$ ipython --no-banner

In [1]: import numpy as np

In [2]: np.set_printoptions(precision=1, suppress=True, linewidth=100, legacy="1.25")

In [3]: mat = np.load("block8.npy")

In [4]: mat
Out[4]: 
array([[-1.,  0.,  0.,  0.],
       [ 0., -1., -2., -2.],
       [ 0., -2., -1., -2.],
       [ 0., -2., -2., -1.]])

In [5]: round(float(np.linalg.det(mat)), 1)
Out[5]: 5.0

In [6]: mat @ mat
Out[6]: 
array([[1., 0., 0., 0.],
       [0., 9., 8., 8.],
       [0., 8., 9., 8.],
       [0., 8., 8., 9.]])

In [7]: (np.linalg.matrix_power((mat != 0) + (mat.T != 0) + np.eye(4), 4) > 0).astype(int)
Out[7]: 
array([[1, 0, 0, 0],
       [0, 1, 1, 1],
       [0, 1, 1, 1],
       [0, 1, 1, 1]])

In [8]: A2 = np.array([[-4, -3], [-7, -7], [-6, -7], [2, 7]])

In [9]: np.einsum("ij->j", mat)
Out[9]: array([-1., -5., -5., -5.])

In [10]: A2.T @ mat.T
Out[10]: 
array([[ 4., 15., 16., 24.],
       [ 3.,  7.,  7., 21.]])

In [11]: np.linalg.matrix_rank(mat @ A2)
Out[11]: 2

In [12]: np.linalg.matrix_rank(np.vstack([mat, A2.T]))
Out[12]: 4

In [13]: np.vstack([mat, A2.T]).shape
Out[13]: (6, 4)

In [14]: A2 @ mat
---------------------------------------------------------------------------
ValueError                                Traceback (most recent call last)
Cell In[14], line 1
----> 1 A2 @ mat

ValueError: matmul: Input operand 1 has a mismatch in its core dimension 0, with gufunc signature (n?,k),(k,m?)->(n?,m?) (size 4 is different from 2)

In [15]: np.einsum("ik,kj->ji", mat, A2)
Out[15]: 
array([[ 4., 15., 16., 24.],
       [ 3.,  7.,  7., 21.]])

In [16]: M = np.load("arr.npy")

In [17]: M
Out[17]: 
array([[-16. ,  -2.1,  -4.2],
       [ 18.4, -11.8,  -0.7],
       [  5.9,  11.7,   1.4],
       [ 19.9, -12.6,   1. ],
       [  6. ,  10.2,   5.6],
       [  6.6,  11.2,   3.1],
       [-16.3,  -0.6,  -4.3],
       [ 19.5,  -8.9,  -0.2],
       [ 18.9,  -9. ,   0.1],
       [  5.3,   8.5,   3.7],
       [  5.8,  10.3,   3.9],
       [ 20.9, -12.2,   0. ],
       [  4.6,   8.4,   1.7],
       [ 19.3, -12.4,  -0.3],
       [  6.8,  10.8,   3.3],
       [ 18.4, -12.4,   0.4],
       [-14.6,   0.1,  -5.6],
       [ 18.8, -13.2,   0.1],
       [  4.1,   9.8,   2.8],
       [ 17.3, -11.1,  -1. ],
       [ 19.4, -12. ,   1.3],
       [ 20.8, -14.4,   0.4],
       [-15.5,  -1.4,  -4.5],
       [-17.1,   0.4,  -3.9],
       [  5.2,  10.2,   2.5],
       [  5.9,  10.2,   2.7]])

In [18]: Xc = M - M.mean(axis=0)

In [19]: evecs = np.linalg.svd(Xc)[2][:2]

In [20]: A2 = Xc - Xc @ evecs.T @ evecs

In [21]: A2.std(axis=0)
Out[21]: array([0.2, 0.2, 0.9])

In [22]: np.round(np.cov(Xc @ evecs.T, rowvar=False), 1) + 0
Out[22]: 
array([[212.3,   0. ],
       [  0. ,  70.3]])

In [23]: (Xc @ evecs.T).std(axis=0)
Out[23]: array([14.3,  8.2])

In [24]: round(float(np.linalg.norm(A2) / np.linalg.norm(Xc)), 1)
Out[24]: 0.1

In [25]: Z = M[[12, 7]].astype(float)

In [26]: for _ in range(3):
    ...:     lab = np.linalg.norm(M[:, None] - Z, axis=-1).argmin(axis=1)
    ...:     Z = np.array([M[lab == j].mean(axis=0) for j in range(2)])
    ...: 

In [27]: lab
Out[27]: array([0, 1, 0, 1, 0, 0, 0, 1, 1, 0, 0, 1, 0, 1, 0, 1, 0, 1, 0, 1, 1, 1, 0, 0, 0, 0])

In [28]: np.abs(Z[1] - Z[0]).argmax()
Out[28]: 0

In [29]: round(np.linalg.norm(M[22] - M[12]), 1)
Out[29]: 23.2

In [30]: np.linalg.norm(M, axis=0)
Out[30]: array([75.3, 51.1, 14.6])

In [31]: round(M[22] @ M[12], 1)
Out[31]: -90.7

In [32]: Uu, sv, Vh = np.linalg.svd(M, full_matrices=False)

In [33]: np.round(Vh @ Vh.T, 1) + 0
Out[33]: 
array([[1., 0., 0.],
       [0., 1., 0.],
       [0., 0., 1.]])

In [34]: np.round(np.sqrt((sv ** 2).sum()), 1), round(float(np.linalg.norm(M)), 1)
Out[34]: (92.2, 92.2)

In [35]: np.round(Uu.T @ Uu, 1) + 0
Out[35]: 
array([[1., 0., 0.],
       [0., 1., 0.],
       [0., 0., 1.]])

In [36]: Uu.shape, sv.shape, Vh.shape
Out[36]: ((26, 3), (3,), (3, 3))

In [37]: (sv > 1e-8).sum()
Out[37]: 3

In [38]: E = np.loadtxt("m.csv", delimiter=",")

In [39]: E
Out[39]: 
array([[ 1.6,  2.4, -0.4],
       [ 0. , -0.1, -0.1],
       [-1. , -0.9,  0. ],
       [ 3.7,  5.1, -1.6],
       [ 1.8,  2.8, -0.9],
       [ 2.6,  3.5, -1.6],
       [-0.4, -0.5,  0. ],
       [-1.4, -1.8,  0.3],
       [ 4.1,  5.9, -2.2],
       [ 1.9,  2.7, -1.2],
       [-1.3, -1.8,  0.2],
       [ 1.3,  1.8, -0.6],
       [-4.2, -6.2,  2.6]])

In [40]: x0 = np.array([0, 2, -1])

In [41]: y = E @ x0

In [42]: np.round(np.linalg.pinv(E) @ E, 1) + 0
Out[42]: 
array([[1., 0., 0.],
       [0., 1., 0.],
       [0., 0., 1.]])

In [43]: y
Out[43]: array([  5.2,  -0.1,  -1.8,  11.8,   6.5,   8.6,  -1. ,  -3.9,  14. ,   6.6,  -3.8,   4.2, -15. ])

In [44]: rng = np.random.default_rng(3)

In [45]: y = y + 0.1 * rng.normal(size=13)

In [46]: y
Out[46]: array([  5.4,  -0.4,  -1.8,  11.7,   6.5,   8.6,  -1.2,  -3.9,  13.9,   6.9,  -3.8,   4.2, -15. ])

In [47]: c, *_ = np.linalg.lstsq(E, y)

In [48]: [round(float(np.linalg.norm(np.linalg.solve(E.T @ E + lam * np.eye(3), E.T @ y))), 2) for lam in (0, 1, 10, 100)]
Out[48]: [2.38, 1.89, 1.78, 1.3]

In [49]: np.round(E.T @ (y - E @ c), 1) + 0
Out[49]: array([0., 0., 0.])

In [50]: c.round()
Out[50]: array([-0.,  2., -1.])
